$ ipython --no-banner

In [1]: import numpy as np

In [2]: from numpy import linalg as LA

In [3]: np.set_printoptions(precision=3, suppress=True, linewidth=160)

In [4]: Q, _ = LA.qr(np.array([[0.5, -0.1, -0.6, 0.6],
   ...:     [0.3, 0.6, -2.0, -1.2],
   ...:     [-1.6, -3.1, -0.9, -1.7],
   ...:     [-1.3, -0.6, -0.1, -0.3]]))

In [5]: arr = -1 * Q

In [6]: arr
Out[6]: 
array([[ 0.233, -0.439,  0.205, -0.843],
       [ 0.14 ,  0.129,  0.96 ,  0.205],
       [-0.747, -0.626,  0.159,  0.158],
       [-0.607,  0.631,  0.105, -0.472]])

In [7]: vec = np.array([-3, -1, 2, 3])

In [8]: y = arr @ vec

In [9]: coef, lr = np.zeros(4), 1 / LA.norm(arr, 2) ** 2

In [10]: for i in range(10):
    ...:     coef -= lr * arr.T @ (arr @ coef - y)
    ...:     if i % 2 == 0: print(i, round(LA.norm(arr @ coef - y), 3))
    ...: 
0 0.0
2 0.0
4 0.0
6 0.0
8 0.0

In [11]: round(LA.cond(arr), 3)
Out[11]: np.float64(1.0)

In [12]: rng = np.random.default_rng(539)

In [13]: z = rng.permutation(4)

In [14]: M2 = arr[:, z] * rng.choice([-1, 1], 4)

In [15]: M2
Out[15]: 
array([[ 0.843,  0.233,  0.205,  0.439],
       [-0.205,  0.14 ,  0.96 , -0.129],
       [-0.158, -0.747,  0.159,  0.626],
       [ 0.472, -0.607,  0.105, -0.631]])

In [16]: Uu, _, VT = LA.svd(arr.T @ M2)

In [17]: np.round(Uu @ VT, 3) + 0
Out[17]: 
array([[ 0.,  1.,  0.,  0.],
       [ 0.,  0.,  0., -1.],
       [ 0.,  0.,  1.,  0.],
       [-1.,  0.,  0.,  0.]])

In [18]: z
Out[18]: array([3, 0, 2, 1])

In [19]: z = rng.integers(0, 2, 6)

In [20]: K = np.triu((z[:, None] == z) & (rng.random((6, 6)) < 0.8), 1).astype(int)

In [21]: K += K.T

In [22]: K
Out[22]: 
array([[0, 0, 0, 1, 0, 0],
       [0, 0, 0, 1, 0, 0],
       [0, 0, 0, 0, 1, 1],
       [1, 1, 0, 0, 0, 0],
       [0, 0, 1, 0, 0, 1],
       [0, 0, 1, 0, 1, 0]])

In [23]: # looks like rank 5

In [24]: np.all(LA.eigvalsh(K) > 0)
Out[24]: np.False_

In [25]: [round(float(LA.det(K[:i, :i])), 2) + 0 for i in range(1, 7)]
Out[25]: [0.0, 0.0, 0.0, 0.0, 0.0, 0.0]
